>>> import numpy as np
>>> import numpy.linalg as la
>>> np.set_printoptions(precision=2, suppress=True, linewidth=160, sign=" ")
>>> A = np.load("run15.npy")
>>> A
array([[  5,   5,   5,   5,   5,   5,   5,   5,   5],
       [  5,  10,  10,  10,  10,  10,  10,  10,  10],
       [  5,  10,  15,  15,  15,  15,  15,  15,  15],
       [  5,  10,  15,  20,  20,  20,  20,  20,  20],
       [  5,  10,  15,  20,  25,  25,  25,  25,  25],
       [  5,  10,  15,  20,  25,  30,  30,  30,  30],
       [  5,  10,  15,  20,  25,  30,  35,  35,  35],
       [  5,  10,  15,  20,  25,  30,  35,  40,  40],
       [  5,  10,  15,  20,  25,  30,  35,  40,  45]])
>>> cov = A.T @ A
>>> cov
array([[  225,   425,   600,   750,   875,   975,  1050,  1100,  1125],
       [  425,   825,  1175,  1475,  1725,  1925,  2075,  2175,  2225],
       [  600,  1175,  1700,  2150,  2525,  2825,  3050,  3200,  3275],
       [  750,  1475,  2150,  2750,  3250,  3650,  3950,  4150,  4250],
       [  875,  1725,  2525,  3250,  3875,  4375,  4750,  5000,  5125],
       [  975,  1925,  2825,  3650,  4375,  4975,  5425,  5725,  5875],
       [ 1050,  2075,  3050,  3950,  4750,  5425,  5950,  6300,  6475],
       [ 1100,  2175,  3200,  4150,  5000,  5725,  6300,  6700,  6900],
       [ 1125,  2225,  3275,  4250,  5125,  5875,  6475,  6900,  7125]])
>>> print(la.svd(A, compute_uv=False) ** 2)
[ 33599.61    430.25     60.01     17.46      7.43      4.03      2.61      1.95      1.65]
>>> np.diag(cov)
array([  225,   825,  1700,  2750,  3875,  4975,  5950,  6700,  7125])
>>> la.eigvalsh(cov)[::-1]
array([ 33599.61,    430.25,     60.01,     17.46,      7.43,      4.03,      2.61,      1.95,      1.65])
